% ipython --no-banner

In [1]: import numpy as np

In [2]: np.set_printoptions(suppress=True, linewidth=140)

In [3]: F = np.load("block16.npy")

In [4]: F
Out[4]: 
array([[-1.,  1.,  1.,  1.],
       [ 1., -1.,  1.,  1.],
       [ 1.,  1., -1.,  1.],
       [ 1.,  1.,  1., -1.]])

In [5]: r0 = np.array([3, 3, 1, 1])

In [6]: A2 = F + np.outer(r0, np.eye(4)[3])

In [7]: print(A2)
[[-1.  1.  1.  4.]
 [ 1. -1.  1.  4.]
 [ 1.  1. -1.  2.]
 [ 1.  1.  1.  0.]]

In [8]: np.linalg.matrix_rank(np.linalg.inv(A2) - np.linalg.inv(F), tol=1e-8)
Out[8]: np.int64(1)

In [9]: E = np.array([[0, 2, 0],
   ...:     [0, 2, 0],
   ...:     [0, 0, 0],
   ...:     [0, 0, 0],
   ...:     [0, 2, 2],
   ...:     [0, 0, 0],
   ...:     [0, 0, 0],
   ...:     [0, 0, 0],
   ...:     [2, 4, 1],
   ...:     [0, 0, 0],
   ...:     [0, 0, 0],
   ...:     [0, 2, 2],
   ...:     [0, 2, 2],
   ...:     [0, 0, 0],
   ...:     [2, 2, 1],
   ...:     [0, 0, 0]])

In [10]: labels = E[:, 0] > np.median(E[:, 0])

In [11]: r0 = E[labels].mean(axis=0) - E[~labels].mean(axis=0)

In [12]: ((E - E.mean(axis=0)) @ r0 > 0).astype(int)
Out[12]: array([1, 1, 0, 0, 1, 0, 0, 0, 1, 0, 0, 1, 1, 0, 1, 0])

In [13]: A2 = np.array([[0, 3, 1, 1]])

In [14]: arr = A2.T @ A2

In [15]: arr
Out[15]: 
array([[0, 0, 0, 0],
       [0, 9, 3, 3],
       [0, 3, 1, 1],
       [0, 3, 1, 1]])

In [16]: left, sig, Vh = np.linalg.svd(arr)

In [17]: np.argmax(sig[:-1] / (sig[1:] + 1e-6)) + 1
Out[17]: np.int64(1)

In [18]: print(sig.round(3) + 0)
[11.  0.  0.  0.]

In [19]: A2 = left[:, :1] @ np.diag(sig[:1]) @ Vh[:1]

In [20]: A2.round(3)
Out[20]: 
array([[0., 0., 0., 0.],
       [0., 9., 3., 3.],
       [0., 3., 1., 1.],
       [0., 3., 1., 1.]])

In [21]: print(round(float(np.abs(arr - A2).max()), 3))
0.0

In [22]: np.round(np.linalg.norm(arr - A2) / np.linalg.norm(arr), 3)
Out[22]: np.float64(0.0)

In [23]: round(float(np.linalg.norm(arr - A2, 2)), 3), np.round(sig[1], 3)
Out[23]: (0.0, np.float64(0.0))

In [24]: m1 = np.load("a.npy")

In [25]: m1
Out[25]: 
array([[-3,  2, -1,  0],
       [ 2, -3,  2, -1],
       [-1,  2, -3,  2],
       [ 0, -1,  2, -3]])

In [26]: left, sig, Vh = np.linalg.svd(arr)

In [27]: vecs = Vh[:(sig > 1e-8).sum()]

In [28]: rng = np.random.default_rng(463860)

In [29]: x0 = arr[1] + 2 * arr[3] + rng.integers(2) * np.eye(4)[1]

In [30]: print(x0)
[ 0. 15.  5.  5.]

In [31]: np.round(np.diag(vecs.T @ vecs), 3)
Out[31]: array([0.   , 0.818, 0.091, 0.091])

In [32]: vals, vecs = np.linalg.eigh(m1)

In [33]: x0 = np.array([1, 1, 2, 1])

In [34]: x0 @ m1 @ x0
Out[34]: np.int64(-7)

In [35]: print(np.round(np.linalg.eigvalsh(m1[1:, 1:]), 3))
[-6.372 -2.    -0.628]

In [36]: np.round(vecs * np.abs(vals) @ vecs.T, 3) + 0
Out[36]: 
array([[ 3., -2.,  1.,  0.],
       [-2.,  3., -2.,  1.],
       [ 1., -2.,  3., -2.],
       [ 0.,  1., -2.,  3.]])

In [37]: labels = rng.permutation(4)

In [38]: A2 = m1[:, labels] * rng.choice([-1, 1], 4)

In [39]: A2
Out[39]: 
array([[ 1,  3, -2,  0],
       [-2, -2,  3, -1],
       [ 3,  1, -2,  2],
       [-2,  0,  1, -3]])

In [40]: left, _, Vh = np.linalg.svd(m1.T @ A2)

In [41]: np.round(left @ Vh, 3) + 0
Out[41]: 
array([[ 0., -1.,  0.,  0.],
       [ 0.,  0., -1.,  0.],
       [-1.,  0.,  0.,  0.],
       [ 0.,  0.,  0.,  1.]])

In [42]: labels
Out[42]: array([2, 0, 1, 3])

In [43]: np.round(np.linalg.lstsq(m1, A2)[0], 3) + 0
Out[43]: 
array([[ 0., -1.,  0.,  0.],
       [ 0.,  0., -1.,  0.],
       [-1.,  0.,  0.,  0.],
       [ 0.,  0.,  0.,  1.]])

In [44]: mat = np.load("case19.npy")

In [45]: mat
Out[45]: 
array([[ 6., -1.,  1.],
       [-1.,  6., -1.],
       [ 1., -1.,  6.]])

In [46]: np.zeros(3, 3)
---------------------------------------------------------------------------
TypeError                                 Traceback (most recent call last)
Cell In[46], line 1
----> 1 np.zeros(3, 3)

TypeError: Cannot interpret '3' as a data type

In [47]: np.round(np.linalg.svd(mat, compute_uv=False), 3)
Out[47]: array([8., 5., 5.])

In [48]: print(mat - mat[0])
[[ 0.  0.  0.]
 [-7.  7. -2.]
 [-5.  0.  5.]]

In [49]: mat.sum(axis=0)
Out[49]: array([6., 4., 6.])

In [50]: mat.sum(axis=1)
Out[50]: array([6., 4., 6.])

In [51]: np.diff(mat, axis=0)
Out[51]: 
array([[-7.,  7., -2.],
       [ 2., -7.,  7.]])

In [52]: print(np.linalg.matrix_rank(mat))
3

In [53]: print(np.count_nonzero(mat))
9

In [54]: np.unravel_index(np.abs(mat).argmax(), mat.shape)
Out[54]: (np.int64(0), np.int64(0))

In [55]: print(np.round(np.linalg.norm(mat), 3))
10.677

In [56]: mat[3]
---------------------------------------------------------------------------
IndexError                                Traceback (most recent call last)
Cell In[56], line 1
----> 1 mat[3]

IndexError: index 3 is out of bounds for axis 0 with size 3
